% ipython --no-banner

In [1]: import numpy as np

In [2]: np.set_printoptions(suppress=True, linewidth=120)

In [3]: A = np.load("test4.npy")

In [4]: print(A)
[[  5.96   3.73 -11.38]
 [-10.13   9.59 -10.31]
 [ -7.46 -14.02  14.2 ]
 [ 16.63  -4.86   9.84]
 [  5.4    6.62   3.13]
 [-34.98 -19.06  20.62]
 [-16.85  -8.37  11.2 ]
 [-10.88   0.16   6.41]
 [ 11.92  16.84  10.06]
 [ -6.55  -3.02   1.84]
 [ -8.36  -0.67  -0.61]
 [  1.51  10.18 -11.6 ]
 [-23.89   6.55  12.33]
 [-11.81  -0.34   9.49]
 [  6.88   1.09  -9.94]
 [-11.26  11.02  16.76]
 [ 20.2   -5.72   6.15]
 [ -5.12  17.27   3.19]
 [ 25.43  -7.4   -1.97]]

In [5]: M2 = A / np.sqrt((A ** 2).mean(axis=1, keepdims=True))

In [6]: print(np.linalg.matrix_rank(A - A.mean(axis=1, keepdims=True)))
2

In [7]: Xs = A - A.mean(axis=0)

In [8]: vecs = np.linalg.svd(Xs)[2][:1]

In [9]: M2 = Xs - Xs @ vecs.T @ vecs

In [10]: print(np.linalg.norm(M2, axis=1).round(6).argmax())
1

In [11]: print(np.round((Xs @ vecs.T).std(axis=0), 2))
[15.86]

In [12]: gram = np.cov(A, rowvar=False)

In [13]: print(np.argsort(-A.std(axis=0).round(6), kind="stable"))
[0 1 2]

In [14]: print(gram.round(2))
[[233.22  23.66 -64.22]
 [ 23.66  96.18 -33.5 ]
 [-64.22 -33.5   95.39]]

In [15]: print(np.median(A, axis=0))
[-6.55  0.16  6.15]

In [16]: J = np.load("arr.npy")

In [17]: print(J)
[[0 0 0 0]
 [6 4 2 4]]

In [18]: print(np.abs(J).max())
6

In [19]: print(J.sum(axis=1))
[ 0 16]

In [20]: print(J.shape)
(2, 4)

In [21]: print(np.diff(J, axis=0))
[[6 4 2 4]]

In [22]: print(np.unravel_index(np.abs(J).argmax(), J.shape))
(np.int64(1), np.int64(0))

In [23]: print(np.count_nonzero(J))
4

In [24]: print(np.linalg.matrix_rank(J))
1

In [25]: r = np.linalg.matrix_rank(J)

In [26]: print(r)
1

In [27]: N = np.linalg.svd(J)[2][r:].T

In [28]: print(np.round(N @ N.T, 2))
[[ 0.5  -0.33 -0.17 -0.33]
 [-0.33  0.78 -0.11 -0.22]
 [-0.17 -0.11  0.94 -0.11]
 [-0.33 -0.22 -0.11  0.78]]

In [29]: Uu, sigma, Vt = np.linalg.svd(J)

In [30]: print(sigma.round(2))
[8.49 0.  ]

In [31]: M2 = Uu[:, :1] @ np.diag(sigma[:1]) @ Vt[:1]

In [32]: print(round(np.linalg.norm(J - M2, 2), 2), sigma[1])
0.0 0.0

In [33]: print(round(float(np.abs(J - M2).max()), 2))
0.0

In [34]: E = np.loadtxt("block2.csv", delimiter=",")

In [35]: print(E)
[[-3.79  0.04  1.91]
 [-3.1  -0.25 -2.28]
 [ 4.56  0.23  0.16]
 [-3.85 -0.41 -4.56]
 [-3.11 -0.22 -2.25]
 [-2.96  0.25  4.14]
 [-6.19 -0.59 -4.62]
 [ 4.57  0.23  0.2 ]
 [-3.76  0.03  2.01]
 [ 2.28  0.16  0.15]]

In [36]: Xs = E - E.mean(axis=0)

In [37]: Uu, sigma, Vt = np.linalg.svd(Xs, full_matrices=False)

In [38]: print(np.linalg.matrix_rank(Xs))
3

In [39]: print(sigma.round(2))
[12.01  8.01  0.07]

In [40]: print(np.round(Vt[0] * np.sign(Vt[0, np.abs(Vt[0]).argmax()]), 2))
[0.93 0.06 0.37]

In [41]: print(np.round(Xs.mean(axis=0), 2) + 0)
[0. 0. 0.]

In [42]: print((np.sign(Uu[:, 0]) == np.sign(Uu[0, 0])).astype(int))
[1 1 0 1 1 0 1 0 1 0]

In [43]: print(np.round(np.abs(Vt[-1]), 2))
[0.04 1.   0.07]

In [44]: print(np.abs(Vt[0]).argmax())
0

In [45]: print(np.searchsorted(np.cumsum(sigma ** 2) / (sigma ** 2).sum(), 0.9) + 1)
2

In [46]: Xs = E - E.mean(axis=0)

In [47]: vecs = np.linalg.svd(Xs)[2][:2]

In [48]: M2 = Xs - Xs @ vecs.T @ vecs

In [49]: print(round(float(np.linalg.norm(M2) / np.linalg.norm(Xs)), 2))
0.0

In [50]: print(np.round((Xs @ vecs.T).std(axis=0), 2))
[3.8  2.53]

In [51]: print(np.round(np.cov(Xs @ vecs.T, rowvar=False), 2) + 0)
[[16.04  0.  ]
 [ 0.    7.12]]

In [52]: print(np.round(M2.std(axis=0), 2) + 0)
[0.   0.02 0.  ]

In [53]: print(np.linalg.norm(M2, axis=1).round(6).argmax())
6

In [54]: print(np.round(np.diag(vecs.T @ vecs), 2))
[1.   0.01 0.99]

In [55]: z = E[:, 0] > np.median(E[:, 0])

In [56]: u = E[z].mean(axis=0) - E[~z].mean(axis=0)

In [57]: print(((E - E.mean(axis=0)) @ u > 0).astype(int))
[0 0 1 0 0 1 0 1 0 1]

In [58]: print(np.argsort(-np.abs(u).round(6), kind="stable"))
[0 2 1]

In [59]: print(z.astype(int))
[0 1 1 0 0 1 0 1 0 1]

In [60]: W0 = np.load("a.npy")

In [61]: print(W0)
[[ 5 -5 -3 -4]
 [-5  5 -5 -3]
 [-3 -5  5 -5]
 [-4 -3 -5  5]]

In [62]: evals, vecs = np.linalg.eig(W0)

In [63]: print(np.round(W0 @ vecs[:, 0] - evals[0] * vecs[:, 0], 2) + 0)
[0. 0. 0. 0.]

In [64]: print(np.round(np.sort(np.linalg.eigvals(np.linalg.inv(W0))), 2))
[-0.13  0.09  0.12  0.13]

In [65]: evals, vecs = np.linalg.eigh(W0)

In [66]: vec = np.array([6, -3, -8, 3])

In [67]: print(np.round(np.linalg.eigvalsh(W0[1:, 1:]), 2))
[-3.73  8.   10.73]

In [68]: print(np.abs(W0).sum(axis=1).max(), np.round(np.abs(evals).max(), 2))
18 11.56

In [69]: print(np.round(vecs * np.abs(evals) @ vecs.T, 2))
[[ 8.52 -1.25  0.75 -0.48]
 [-1.25  8.99 -1.01  0.75]
 [ 0.75 -1.01  8.99 -1.25]
 [-0.48  0.75 -1.25  8.52]]

In [70]: u = np.array([3, 5, 4])

In [71]: rng = np.random.default_rng(961)

In [72]: arr = np.outer(rng.normal(size=21), u) + 0.1 * rng.normal(size=(21, 3))

In [73]: print(arr.round(2))
[[-2.33 -3.58 -2.92]
 [-1.95 -3.13 -2.67]
 [-3.56 -6.12 -4.85]
 [ 0.36  0.44  0.67]
 [ 1.56  2.61  1.98]
 [-5.59 -9.21 -7.56]
 [-2.64 -4.4  -3.52]
 [ 0.57  1.01  1.02]
 [-0.1  -0.14 -0.04]
 [-0.8  -1.16 -0.76]
 [-3.28 -5.37 -4.2 ]
 [-0.54 -1.02 -0.82]
 [ 0.85  1.31  1.06]
 [-4.   -6.74 -5.28]
 [ 0.76  1.53  1.23]
 [ 3.05  5.09  4.08]
 [ 2.4   3.99  3.02]
 [-0.78 -1.4  -1.3 ]
 [ 1.79  2.89  2.28]
 [-0.82 -1.7  -1.18]
 [-1.76 -3.1  -2.27]]

In [74]: M2 = np.c_[arr[:, :1] @ np.array([[0]]), np.array([0, 4, 2, -7, 3, 5, -9, -7, -7, 8, -8, 8, 2, 4, 2, -6, -5, -7, 8, 9, -8])]

In [75]: print(M2)
[[ 0.  0.]
 [ 0.  4.]
 [ 0.  2.]
 [ 0. -7.]
 [ 0.  3.]
 [ 0.  5.]
 [ 0. -9.]
 [ 0. -7.]
 [ 0. -7.]
 [ 0.  8.]
 [ 0. -8.]
 [ 0.  8.]
 [ 0.  2.]
 [ 0.  4.]
 [ 0.  2.]
 [ 0. -6.]
 [ 0. -5.]
 [ 0. -7.]
 [ 0.  8.]
 [ 0.  9.]
 [ 0. -8.]]

In [76]: print(np.linalg.matrix_rank(np.c_[arr, M2]))
4

In [77]: print(np.round(np.linalg.lstsq(arr, M2[:, 0])[0], 2))
[0. 0. 0.]

In [78]: print(np.round(np.linalg.norm(M2 - arr @ np.linalg.lstsq(arr, M2)[0], axis=0), 2))
[ 0.   27.92]

In [79]: print(np.linalg.matrix_rank(M2))
1

In [80]: print(np.round(np.linalg.norm(np.linalg.qr(arr)[0].T @ M2, axis=0) ** 2 / ((M2 ** 2).sum(axis=0) + 1e-12), 2))
[0.   0.05]

In [81]: u = np.array([0, 0, 1, 2])

In [82]: M2 = W0 + np.outer(u, np.eye(4)[1])

In [83]: print(np.linalg.matrix_rank(M2 - W0))
1

In [84]: print(np.linalg.matrix_rank(np.linalg.inv(M2) - np.linalg.inv(W0), tol=1e-8))
1

In [85]: vec = np.array([-1, 3, 0])

In [86]: print(np.round(arr @ np.eye(3)[0], 2))
[-2.33 -1.95 -3.56  0.36  1.56 -5.59 -2.64  0.57 -0.1  -0.8  -3.28 -0.54  0.85 -4.    0.76  3.05  2.4  -0.78  1.79
 -0.82 -1.76]

In [87]: print((arr @ vec).argmax())
15

In [88]: print(np.sign((arr @ vec).round(6)))
[-1. -1. -1.  1.  1. -1. -1.  1. -1. -1. -1. -1.  1. -1.  1.  1.  1. -1.  1. -1. -1.]

In [89]: M2 = arr / np.linalg.norm(arr, axis=1, keepdims=True)

In [90]: gram = M2 @ M2.T

In [91]: print(gram[14].round(2))
[-1.   -1.   -1.    0.96  1.   -1.   -1.    0.99 -0.92 -0.98 -1.   -1.    1.   -1.    1.    1.    1.   -1.    1.
 -1.   -1.  ]

In [92]: print(np.round(np.degrees(np.arccos(np.clip(gram[14, 12], -1, 1))), 2))
5.64

In [93]: T = np.stack([arr, 2 * arr, arr[::-1]])

In [94]: print(T.shape)
(3, 21, 3)

In [95]: print((T @ arr.T).shape)
(3, 21, 21)

In [96]: O, _ = np.linalg.qr(np.array([[-0.4, 1.3, 0.6, -0.9],
    ...:     [1.1, 0.0, -0.4, -0.6],
    ...:     [0.2, 0.4, 0.5, -2.1],
    ...:     [0.3, 1.5, -0.9, 0.7]]))

In [97]: vecs, _ = np.linalg.qr(np.array([[0.9, -1.3, 0.9, 1.5],
    ...:     [-1.5, -0.6, -0.3, 0.6],
    ...:     [-0.5, -0.1, -0.1, 0.5],
    ...:     [-0.6, 0.5, -1.0, 1.0]]))

In [98]: sigma = 3 * 0.7 ** np.arange(4)

In [99]: feats = O[:, :4] * sigma @ vecs[:4]

In [100]: print(feats.round(2))
[[-0.94  1.44 -0.66 -0.39]
 [-1.47 -2.19  0.75 -0.09]
 [-0.56  0.16  1.03 -0.66]
 [-1.26  0.24  0.53  1.34]]

In [101]: print(np.round(np.trace(feats), 2))
-0.75

In [102]: print(np.round(feats @ feats, 2))
[[-0.36 -4.7   0.81  0.14]
 [ 4.29  2.78  0.05  0.16]
 [ 0.55 -1.14  1.21 -1.36]
 [-1.16 -1.93  2.27  1.94]]

In [103]: M2 = np.array([[-2, 1], [1, -1], [2, 1], [-1, 2]])

In [104]: print(np.round(feats @ M2, 2))
[[ 2.4  -3.82]
 [ 2.33  1.29]
 [ 4.   -0.99]
 [ 2.48  1.72]]

In [105]: print(np.linalg.matrix_rank(feats @ M2))
2

In [106]: print(np.linalg.matrix_rank(np.vstack([feats, M2.T])))
4

In [107]: print(np.round(M2.T @ feats.T, 2))
[[ 2.4   2.33  4.    2.48]
 [-3.82  1.29 -0.99  1.72]]

In [108]: print(np.vstack([feats, M2.T]).shape)
(6, 4)

In [109]: print(np.round(np.einsum("ij->j", feats), 2))
[-4.23 -0.36  1.66  0.21]

In [110]: print(np.round(feats.ravel(order="F"), 2))
[-0.94 -1.47 -0.56 -1.26  1.44 -2.19  0.16  0.24 -0.66  0.75  1.03  0.53 -0.39 -0.09 -0.66  1.34]

In [111]: T = feats.reshape(4, 2, -1)

In [112]: print(np.round(np.swapaxes(T, 1, 2)[2], 2))
[[-0.56  1.03]
 [ 0.16 -0.66]]

In [113]: print(np.round(T.sum(axis=1), 2))
[[-1.6   1.04]
 [-0.72 -2.28]
 [ 0.48 -0.5 ]
 [-0.73  1.58]]

In [114]: m1 = np.load("x.npy")

In [115]: print(m1)
[[0 0 1 0]
 [1 0 0 0]
 [0 0 0 1]
 [0 1 0 0]]

In [116]: proj = np.triu(np.array([[-3, -3, -4, -3], [-5, -3, 4, 4], [-2, 4, -4, 5], [0, -4, -3, 5]]), 1) + np.eye(4)

In [117]: M2 = proj @ m1 @ np.linalg.inv(proj)

In [118]: print(np.round(np.poly(M2), 2) + 0)
[ 1.  0.  0.  0. -1.]

In [119]: print(np.trace(M2), np.trace(m1))
0.0 0

In [120]: print(M2)
[[  -3.  -12.   37. -150.]
 [   1.    7.  -24.   99.]
 [   0.    5.  -20.   81.]
 [   0.    1.   -4.   16.]]

In [121]: def softmax(z):
     ...:     e = np.exp(z - z.max(axis=-1, keepdims=True))
     ...:     return e / e.sum(axis=-1, keepdims=True)
     ...: 

In [122]: print(softmax(10 * M2[1]))
[0. 0. 0. 1.]

In [123]: scores = M2 @ M2.T / np.sqrt(4)

In [124]: print(softmax(scores).round(6).argmax(axis=1))
[0 1 1 1]

In [125]: print(np.round(softmax(scores + np.triu(np.full(scores.shape, -np.inf), 1)), 2) + 0)
[[1. 0. 0. 0.]
 [0. 1. 0. 0.]
 [0. 1. 0. 0.]
 [0. 1. 0. 0.]]

In [126]: print(softmax(scores)[1] @ M2)
[  1.   7. -24.  99.]

In [127]: print(np.round(softmax(scores), 2) + 0)
[[1. 0. 0. 0.]
 [0. 1. 0. 0.]
 [0. 1. 0. 0.]
 [0. 1. 0. 0.]]

In [128]: print(round(np.abs(np.linalg.eigvals(m1)).max(), 2))
1.0

In [129]: print((m1 + m1.T) / 2)
[[0.  0.5 0.5 0. ]
 [0.5 0.  0.  0.5]
 [0.5 0.  0.  0.5]
 [0.  0.5 0.5 0. ]]

In [130]: print(np.linalg.matrix_power(m1, 3))
[[0 1 0 0]
 [0 0 0 1]
 [1 0 0 0]
 [0 0 1 0]]

In [131]: print(np.trace(m1))
0

In [132]: u = np.array([-2, 1])

In [133]: print(np.convolve(E[7], u))
[-9.14  4.11 -0.17  0.2 ]

In [134]: print(np.round(np.correlate(E[7], E[0], "full"), 2))
[  8.73   0.62 -16.93  -0.86  -0.76]

In [135]: print(np.polyval(u, E[7]))
[-8.14  0.54  0.6 ]

In [136]: X = np.array([[2, 6, 3, 2], [9, 18, 9, 0], [4, 6, 3, 2]])

In [137]: print(X)
[[ 2  6  3  2]
 [ 9 18  9  0]
 [ 4  6  3  2]]

In [138]: M2 = np.array([[-2, 3, 1], [2, -3, 1], [1, 2, 0], [0, 2, 0]])

In [139]: print(np.linalg.matrix_rank(np.vstack([X, M2.T])))
4
